$ python -q
>>> import numpy as np
>>> np.set_printoptions(precision=2, suppress=True, linewidth=200, legacy="1.25")
>>> m1 = np.load("a.npy")
>>> m1
array([[0, 0, 0, 1, 0, 0, 0, 0, 1, 1, 0, 0, 1],
       [0, 0, 1, 0, 0, 0, 0, 0, 0, 0, 0, 0, 0],
       [0, 1, 0, 0, 0, 0, 0, 0, 0, 0, 1, 0, 0],
       [1, 0, 0, 0, 1, 0, 0, 1, 0, 0, 0, 0, 1],
       [0, 0, 0, 1, 0, 0, 0, 0, 1, 0, 0, 0, 1],
       [0, 0, 0, 0, 0, 0, 0, 0, 0, 0, 1, 0, 1],
       [0, 0, 0, 0, 0, 0, 0, 0, 0, 0, 0, 0, 1],
       [0, 0, 0, 1, 0, 0, 0, 0, 0, 0, 1, 0, 0],
       [1, 0, 0, 0, 1, 0, 0, 0, 0, 0, 1, 0, 0],
       [1, 0, 0, 0, 0, 0, 0, 0, 0, 0, 0, 0, 0],
       [0, 0, 1, 0, 0, 1, 0, 1, 1, 0, 0, 0, 0],
       [0, 0, 0, 0, 0, 0, 0, 0, 0, 0, 0, 0, 0],
       [1, 0, 0, 1, 1, 1, 1, 0, 0, 0, 0, 0, 0]])
>>> # null space of dimension 1
>>> rank = np.linalg.matrix_rank(m1)
>>> rank
12
>>> N = np.linalg.svd(m1)[2][rank:].T
>>> np.allclose(m1 @ N, 0)
True
>>> [int(np.linalg.matrix_rank(np.delete(m1, i, axis=0))) for i in range(13)]
[11, 11, 11, 11, 11, 11, 11, 11, 11, 11, 11, 12, 11]
>>> [int(np.linalg.matrix_rank(m1[:, :j + 1])) for j in range(13)]
[1, 2, 3, 4, 5, 6, 7, 8, 9, 10, 11, 11, 12]
>>> m1.sum(axis=0)
array([4, 1, 2, 4, 3, 2, 1, 2, 3, 1, 4, 0, 5])
>>> Lm = np.diag(m1.sum(axis=1)) - m1
>>> (np.linalg.eigvalsh(Lm) < 1e-8).sum()
2
>>> np.round(np.linalg.eigvalsh(Lm), 2) + 0
array([0.  , 0.  , 0.33, 0.75, 0.95, 1.69, 1.8 , 2.31, 3.  , 3.7 , 5.37, 5.72, 6.38])
>>> T = np.stack([m1, 4 * m1, m1[::-1]])
>>> np.linalg.det(T)
array([0., 0., 0.])
>>> np.linalg.matrix_rank(T.reshape(3, -1))
2
>>> np.einsum("bij,cij->bc", T, T)
array([[ 32, 128,   7],
       [128, 512,  28],
       [  7,  28,  32]])
>>> M = np.loadtxt("layer4.csv", delimiter=",")
>>> M
array([[-0.62,  0.4 ,  0.48, -0.46,  0.01],
       [-0.09, -0.25,  0.49,  0.39, -0.73],
       [-0.45, -0.24, -0.66, -0.3 , -0.47],
       [-0.4 , -0.76,  0.18,  0.08,  0.47],
       [-0.49,  0.37, -0.25,  0.73,  0.16]])
>>> # keeps lengths
>>> vec = np.array([1, 2, 0, 0, 1])
>>> [p for p in range(1, 25) if np.allclose(np.linalg.matrix_power(M, p), np.eye(5))]
[]
>>> np.sort(np.abs(np.degrees(np.angle(np.linalg.eigvals(M)))))
array([  0.  , 107.82, 107.82, 147.29, 147.29])
>>> np.linalg.inv(M)
array([[-0.62, -0.09, -0.45, -0.4 , -0.49],
       [ 0.4 , -0.25, -0.24, -0.76,  0.37],
       [ 0.48,  0.49, -0.66,  0.18, -0.25],
       [-0.46,  0.39, -0.3 ,  0.08,  0.73],
       [ 0.01, -0.73, -0.47,  0.47,  0.16]])
>>> np.round(np.linalg.norm(vec), 2), np.round(np.linalg.norm(M @ vec), 2)
(2.45, 2.45)
>>> th = np.radians(180)
>>> Rm = np.eye(13)
>>> Rm[1, 1] = Rm[6, 6] = np.cos(th)
>>> Rm[1, 6], Rm[6, 1] = -np.sin(th), np.sin(th)
>>> Y = m1 @ Rm.T
>>> np.abs(Y - m1).max(axis=0)
array([0., 2., 0., 0., 0., 0., 2., 0., 0., 0., 0., 0., 0.])
>>> np.allclose(m1 @ m1.T, Y @ Y.T)
True
>>> np.linalg.eigvals(M)
array([ 1.  +0.j  , -0.84+0.54j, -0.84-0.54j, -0.31+0.95j, -0.31-0.95j])
>>> np.linalg.norm(M, axis=0)
array([1., 1., 1., 1., 1.])
>>> np.linalg.svd(M, compute_uv=False)
array([1., 1., 1., 1., 1.])
>>> np.round(M.T @ M, 2) + 0
array([[1., 0., 0., 0., 0.],
       [0., 1., 0., 0., 0.],
       [0., 0., 1., 0., 0.],
       [0., 0., 0., 1., 0.],
       [0., 0., 0., 0., 1.]])
>>> J = np.load("sample6.npy")
>>> J
array([[ 2,  2,  4,  0,  4,  6,  2,  2,  0,  2,  2,  6,  6,  2],
       [ 2,  2,  4,  0,  4,  6,  2,  2,  0,  2,  2,  6,  6,  2],
       [-2, -2, -4,  0, -4, -6, -2, -2,  0, -2, -2, -6, -6, -2],
       [ 2,  2,  4,  0,  4,  6,  2,  2,  0,  2,  2,  6,  6,  2],
       [ 2,  2,  4,  0,  4,  6,  2,  2,  0,  2,  2,  6,  6,  2],
       [ 0,  0,  0,  0,  0,  0,  0,  0,  0,  0,  0,  0,  0,  0],
       [-2, -2, -4,  0, -4, -6, -2, -2,  0, -2, -2, -6, -6, -2],
       [-2, -2, -4,  0, -4, -6, -2, -2,  0, -2, -2, -6, -6, -2]])
>>> # row 1 repeats row 0
>>> def softmax(z):
...     e = np.exp(z - z.max(axis=-1, keepdims=True))
...     return e / e.sum(axis=-1, keepdims=True)
... 
>>> np.round(softmax(J[1] + 5), 2) + 0
array([0.01, 0.01, 0.04, 0.  , 0.04, 0.29, 0.01, 0.01, 0.  , 0.01, 0.01, 0.29, 0.29, 0.01])
>>> softmax(J).sum(axis=1)
array([1., 1., 1., 1., 1., 1., 1., 1.])
>>> att = J @ J.T / np.sqrt(14)
>>> np.round(softmax(att + np.triu(np.full(att.shape, -np.inf), 1)), 2) + 0
array([[1.  , 0.  , 0.  , 0.  , 0.  , 0.  , 0.  , 0.  ],
       [0.5 , 0.5 , 0.  , 0.  , 0.  , 0.  , 0.  , 0.  ],
       [0.  , 0.  , 1.  , 0.  , 0.  , 0.  , 0.  , 0.  ],
       [0.33, 0.33, 0.  , 0.33, 0.  , 0.  , 0.  , 0.  ],
       [0.25, 0.25, 0.  , 0.25, 0.25, 0.  , 0.  , 0.  ],
       [0.17, 0.17, 0.17, 0.17, 0.17, 0.17, 0.  , 0.  ],
       [0.  , 0.  , 0.5 , 0.  , 0.  , 0.  , 0.5 , 0.  ],
       [0.  , 0.  , 0.33, 0.  , 0.  , 0.  , 0.33, 0.33]])
>>> np.round(softmax(att), 2) + 0
array([[0.25, 0.25, 0.  , 0.25, 0.25, 0.  , 0.  , 0.  ],
       [0.25, 0.25, 0.  , 0.25, 0.25, 0.  , 0.  , 0.  ],
       [0.  , 0.  , 0.33, 0.  , 0.  , 0.  , 0.33, 0.33],
       [0.25, 0.25, 0.  , 0.25, 0.25, 0.  , 0.  , 0.  ],
       [0.25, 0.25, 0.  , 0.25, 0.25, 0.  , 0.  , 0.  ],
       [0.12, 0.12, 0.12, 0.12, 0.12, 0.12, 0.12, 0.12],
       [0.  , 0.  , 0.33, 0.  , 0.  , 0.  , 0.33, 0.33],
       [0.  , 0.  , 0.33, 0.  , 0.  , 0.  , 0.33, 0.33]])
>>> softmax(att)[1] @ J
array([2., 2., 4., 0., 4., 6., 2., 2., 0., 2., 2., 6., 6., 2.])
>>> left, s, VT = np.linalg.svd(J)
>>> V = VT[:(s > 1e-8).sum()]
>>> rng = np.random.default_rng(70595)
>>> vec = J[0] + 2 * J[4] + rng.integers(2) * np.eye(14)[1]
>>> vec
array([ 6.,  7., 12.,  0., 12., 18.,  6.,  6.,  0.,  6.,  6., 18., 18.,  6.])
>>> np.linalg.matrix_rank(np.vstack([J, vec]))
2
>>> np.round(np.linalg.norm(J[2], 1), 2), round(float(np.linalg.norm(J[2], np.inf)), 2)
(40.0, 6.0)
>>> round(np.linalg.norm(J, 1), 2), round(np.linalg.norm(J, np.inf), 2)
(42.0, 40.0)
>>> K = np.array([[5, -9, -7, -5, -8, -2, -4],
...     [-4, 5, -9, -7, -5, -8, -2],
...     [-2, -4, 5, -9, -7, -5, -8],
...     [-8, -2, -4, 5, -9, -7, -5],
...     [-5, -8, -2, -4, 5, -9, -7],
...     [-7, -5, -8, -2, -4, 5, -9],
...     [-9, -7, -5, -8, -2, -4, 5]])
>>> lab = rng.permutation(7)
>>> lab
array([0, 4, 3, 6, 2, 5, 1])
>>> Y = K[lab][:, lab]
>>> np.allclose(Y, K)
False
>>> np.sort(np.abs(np.linalg.eigvals(Y)))
array([ 9.37,  9.37, 12.98, 12.98, 14.75, 14.75, 30.  ])
>>> np.abs(J).max()
6
>>> J.shape
(8, 14)
>>> J.mean(axis=0)
array([0.25, 0.25, 0.5 , 0.  , 0.5 , 0.75, 0.25, 0.25, 0.  , 0.25, 0.25, 0.75, 0.75, 0.25])
>>> np.zeros(8, 14)
Traceback (most recent call last):
  File "<python-input-65>", line 1, in <module>
    np.zeros(8, 14)
    ~~~~~~~~^^^^^^^
TypeError: Cannot interpret '14' as a data type
>>> np.round(np.linalg.svd(J, compute_uv=False), 2) + 0
array([34.29,  0.  ,  0.  ,  0.  ,  0.  ,  0.  ,  0.  ,  0.  ])
>>> np.linalg.matrix_rank(J)
1
>>> np.count_nonzero(J)
84
>>> np.diff(J, axis=0)
array([[  0,   0,   0,   0,   0,   0,   0,   0,   0,   0,   0,   0,   0,   0],
       [ -4,  -4,  -8,   0,  -8, -12,  -4,  -4,   0,  -4,  -4, -12, -12,  -4],
       [  4,   4,   8,   0,   8,  12,   4,   4,   0,   4,   4,  12,  12,   4],
       [  0,   0,   0,   0,   0,   0,   0,   0,   0,   0,   0,   0,   0,   0],
       [ -2,  -2,  -4,   0,  -4,  -6,  -2,  -2,   0,  -2,  -2,  -6,  -6,  -2],
       [ -2,  -2,  -4,   0,  -4,  -6,  -2,  -2,   0,  -2,  -2,  -6,  -6,  -2],
       [  0,   0,   0,   0,   0,   0,   0,   0,   0,   0,   0,   0,   0,   0]])
>>> round(float(np.linalg.norm(J)), 2)
34.29
>>> np.allclose(K @ K.T, K.T @ K)
True
>>> K @ np.ones(7)
array([-30., -30., -30., -30., -30., -30., -30.])
>>> G = K.T @ K
>>> np.trace(G), (K ** 2).sum()
(1848, 1848)
>>> np.allclose(G, G.T)
True
>>> K.mean(axis=0)
array([-4.29, -4.29, -4.29, -4.29, -4.29, -4.29, -4.29])
>>> np.round(np.linalg.norm(K), 2)
42.99
>>> np.unravel_index(np.abs(K).argmax(), K.shape)
(0, 1)
>>> K.sum(axis=1)
array([-30, -30, -30, -30, -30, -30, -30])
>>> K.sum(axis=0)
array([-30, -30, -30, -30, -30, -30, -30])
>>> np.count_nonzero(K)
49
>>> feats = np.load("run17.npy")
>>> feats
array([[ 0.4, -1. , -0.4,  1.1, -0.8,  1.5,  1.4,  0.3, -0.3, -0.4, -0.8],
       [ 0.9, -0.1, -0.1, -0.6,  1.2,  0.7, -0.5, -2.4, -0.1,  3.2, -0.7],
       [-0.3, -0.1, -1.5,  1.2,  0.6, -0.2,  2.1,  0.6, -0.4,  1.3,  1. ],
       [ 2.8,  1.9, -0.3,  0.7,  0.3,  2.3, -1.2, -0.5, -0.6, -0.8, -1.6],
       [-2.2,  0.5,  1. ,  0.5, -0.3, -1. ,  1.4,  0.1,  1.2, -0.4, -0.1],
       [ 0.5, -0.6,  0.3,  1. , -0.7,  1.2, -1.1,  0.3, -0.5,  0.5,  0.4],
       [-2.5,  0.8,  1.5,  1. ,  0.4, -0.8,  1.2, -0.7, -1. , -0.6, -1.4],
       [-0.1,  1.4, -1. ,  1. , -0.6, -0.3,  0.2,  1.8, -1.9, -0.3,  0.2],
       [-0.5, -0.4,  0.4,  0.3,  0.6,  2.8,  0. , -0.4,  0.9,  0.7, -0.6]])
>>> vec = np.array([-2, 1, 0, 0, 2, -2, 1, 0, -1, -1, 1])
>>> h1 = np.maximum(feats @ vec, 0)
>>> np.flatnonzero(h1 > 1e-9)
array([2, 4, 6, 7])
>>> np.maximum(feats @ (3 * vec), 0)
array([ 0. ,  0. , 12.9,  0. , 20.4,  0. , 28.8, 10.8,  0. ])
>>> h1
array([0. , 0. , 4.3, 0. , 6.8, 0. , 9.6, 3.6, 0. ])
>>> feats * (h1 > 1e-9)[:, None]
array([[ 0. , -0. , -0. ,  0. , -0. ,  0. ,  0. ,  0. , -0. , -0. , -0. ],
       [ 0. , -0. , -0. , -0. ,  0. ,  0. , -0. , -0. , -0. ,  0. , -0. ],
       [-0.3, -0.1, -1.5,  1.2,  0.6, -0.2,  2.1,  0.6, -0.4,  1.3,  1. ],
       [ 0. ,  0. , -0. ,  0. ,  0. ,  0. , -0. , -0. , -0. , -0. , -0. ],
       [-2.2,  0.5,  1. ,  0.5, -0.3, -1. ,  1.4,  0.1,  1.2, -0.4, -0.1],
       [ 0. , -0. ,  0. ,  0. , -0. ,  0. , -0. ,  0. , -0. ,  0. ,  0. ],
       [-2.5,  0.8,  1.5,  1. ,  0.4, -0.8,  1.2, -0.7, -1. , -0.6, -1.4],
       [-0.1,  1.4, -1. ,  1. , -0.6, -0.3,  0.2,  1.8, -1.9, -0.3,  0.2],
       [-0. , -0. ,  0. ,  0. ,  0. ,  0. ,  0. , -0. ,  0. ,  0. , -0. ]])
>>> np.linalg.rank(feats)
Traceback (most recent call last):
  File "<python-input-90>", line 1, in <module>
    np.linalg.rank(feats)
    ^^^^^^^^^^^^^^
AttributeError: module 'numpy.linalg' has no attribute 'rank'
>>> feats.shape
(9, 11)
>>> np.abs(feats).max()
3.2
>>> np.zeros(9, 11)
Traceback (most recent call last):
  File "<python-input-93>", line 1, in <module>
    np.zeros(9, 11)
    ~~~~~~~~^^^^^^^
TypeError: Cannot interpret '11' as a data type
>>> np.diff(feats, axis=0)
array([[ 0.5,  0.9,  0.3, -1.7,  2. , -0.8, -1.9, -2.7,  0.2,  3.6,  0.1],
       [-1.2,  0. , -1.4,  1.8, -0.6, -0.9,  2.6,  3. , -0.3, -1.9,  1.7],
       [ 3.1,  2. ,  1.2, -0.5, -0.3,  2.5, -3.3, -1.1, -0.2, -2.1, -2.6],
       [-5. , -1.4,  1.3, -0.2, -0.6, -3.3,  2.6,  0.6,  1.8,  0.4,  1.5],
       [ 2.7, -1.1, -0.7,  0.5, -0.4,  2.2, -2.5,  0.2, -1.7,  0.9,  0.5],
       [-3. ,  1.4,  1.2,  0. ,  1.1, -2. ,  2.3, -1. , -0.5, -1.1, -1.8],
       [ 2.4,  0.6, -2.5,  0. , -1. ,  0.5, -1. ,  2.5, -0.9,  0.3,  1.6],
       [-0.4, -1.8,  1.4, -0.7,  1.2,  3.1, -0.2, -2.2,  2.8,  1. , -0.8]])
>>> feats.mean(axis=0)
array([-0.11,  0.27, -0.01,  0.69,  0.08,  0.69,  0.39, -0.1 , -0.3 ,  0.36, -0.4 ])
>>> feats - feats[0]
array([[ 0. ,  0. ,  0. ,  0. ,  0. ,  0. ,  0. ,  0. ,  0. ,  0. ,  0. ],
       [ 0.5,  0.9,  0.3, -1.7,  2. , -0.8, -1.9, -2.7,  0.2,  3.6,  0.1],
       [-0.7,  0.9, -1.1,  0.1,  1.4, -1.7,  0.7,  0.3, -0.1,  1.7,  1.8],
       [ 2.4,  2.9,  0.1, -0.4,  1.1,  0.8, -2.6, -0.8, -0.3, -0.4, -0.8],
       [-2.6,  1.5,  1.4, -0.6,  0.5, -2.5,  0. , -0.2,  1.5,  0. ,  0.7],
       [ 0.1,  0.4,  0.7, -0.1,  0.1, -0.3, -2.5,  0. , -0.2,  0.9,  1.2],
       [-2.9,  1.8,  1.9, -0.1,  1.2, -2.3, -0.2, -1. , -0.7, -0.2, -0.6],
       [-0.5,  2.4, -0.6, -0.1,  0.2, -1.8, -1.2,  1.5, -1.6,  0.1,  1. ],
       [-0.9,  0.6,  0.8, -0.8,  1.4,  1.3, -1.4, -0.7,  1.2,  1.1,  0.2]])
